$ python -q
>>> import numpy as np
>>> np.set_printoptions(precision=2, suppress=True, linewidth=160)
>>> A = np.loadtxt("arr.csv", delimiter=",")
>>> print(A)
[[ 1.65  1.67  1.46 -2.61 -3.78  1.18 -1.99  0.99  3.    2.36  1.62]
 [ 1.94  3.68  1.15  0.25 -3.84  1.98 -2.11 -0.77  2.33 -1.12  1.02]
 [ 1.06  2.41  3.82  1.01 -0.28 -0.88 -0.57  0.2   1.6   0.41 -1.51]
 [ 1.11  1.07  1.01  2.25  1.82 -0.44  0.51  0.69  1.78 -0.21 -0.14]
 [ 2.12 -0.4   3.49  2.64 -1.38  1.86  2.39  0.25 -0.37  2.83 -0.44]]
>>> t = np.radians(180)
>>> r_ = np.eye(11)
>>> r_[4, 4] = r_[2, 2] = np.cos(t)
>>> r_[4, 2], r_[2, 4] = -np.sin(t), np.sin(t)
>>> print(r_.round(2) + 0)
[[ 1.  0.  0.  0.  0.  0.  0.  0.  0.  0.  0.]
 [ 0.  1.  0.  0.  0.  0.  0.  0.  0.  0.  0.]
 [ 0.  0. -1.  0.  0.  0.  0.  0.  0.  0.  0.]
 [ 0.  0.  0.  1.  0.  0.  0.  0.  0.  0.  0.]
 [ 0.  0.  0.  0. -1.  0.  0.  0.  0.  0.  0.]
 [ 0.  0.  0.  0.  0.  1.  0.  0.  0.  0.  0.]
 [ 0.  0.  0.  0.  0.  0.  1.  0.  0.  0.  0.]
 [ 0.  0.  0.  0.  0.  0.  0.  1.  0.  0.  0.]
 [ 0.  0.  0.  0.  0.  0.  0.  0.  1.  0.  0.]
 [ 0.  0.  0.  0.  0.  0.  0.  0.  0.  1.  0.]
 [ 0.  0.  0.  0.  0.  0.  0.  0.  0.  0.  1.]]
>>> out = A @ r_.T
>>> print(out)
[[ 1.65  1.67 -1.46 -2.61  3.78  1.18 -1.99  0.99  3.    2.36  1.62]
 [ 1.94  3.68 -1.15  0.25  3.84  1.98 -2.11 -0.77  2.33 -1.12  1.02]
 [ 1.06  2.41 -3.82  1.01  0.28 -0.88 -0.57  0.2   1.6   0.41 -1.51]
 [ 1.11  1.07 -1.01  2.25 -1.82 -0.44  0.51  0.69  1.78 -0.21 -0.14]
 [ 2.12 -0.4  -3.49  2.64  1.38  1.86  2.39  0.25 -0.37  2.83 -0.44]]
>>> print(np.linalg.svd(A, compute_uv=False), np.linalg.svd(out, compute_uv=False))
[9.99 7.   4.9  3.43 2.4 ] [9.99 7.   4.9  3.43 2.4 ]
>>> print(np.allclose(np.linalg.norm(A, axis=1), np.linalg.norm(out, axis=1)))
True
>>> print(np.allclose(A @ A.T, out @ out.T))
True
>>> rng = np.random.default_rng(55500)
>>> out = A + rng.integers(-2, 3, (5, 3)) @ rng.integers(-2, 3, (3, 11))
>>> print(out)
[[-3.35 -1.33  5.46 -1.61 -7.78  1.18  1.01 -3.01  2.    0.36  3.62]
 [ 2.94 10.68  3.15 -1.75 -0.84  6.98 -7.11  1.23  1.33  1.88 -4.98]
 [ 2.06  3.41  3.82 -3.99 -0.28 -0.88  0.43  4.2  -1.4   4.41 -3.51]
 [-4.89  3.07  9.01 -3.75 -2.18  3.56  2.51  0.69 -4.22  3.79 -4.14]
 [ 5.12 -5.4  -2.51  8.64 -0.38 -3.14  3.39 -1.75  4.63 -2.17  5.56]]
>>> print(np.abs(out - A).sum(axis=1))
[29. 37. 21. 46. 45.]
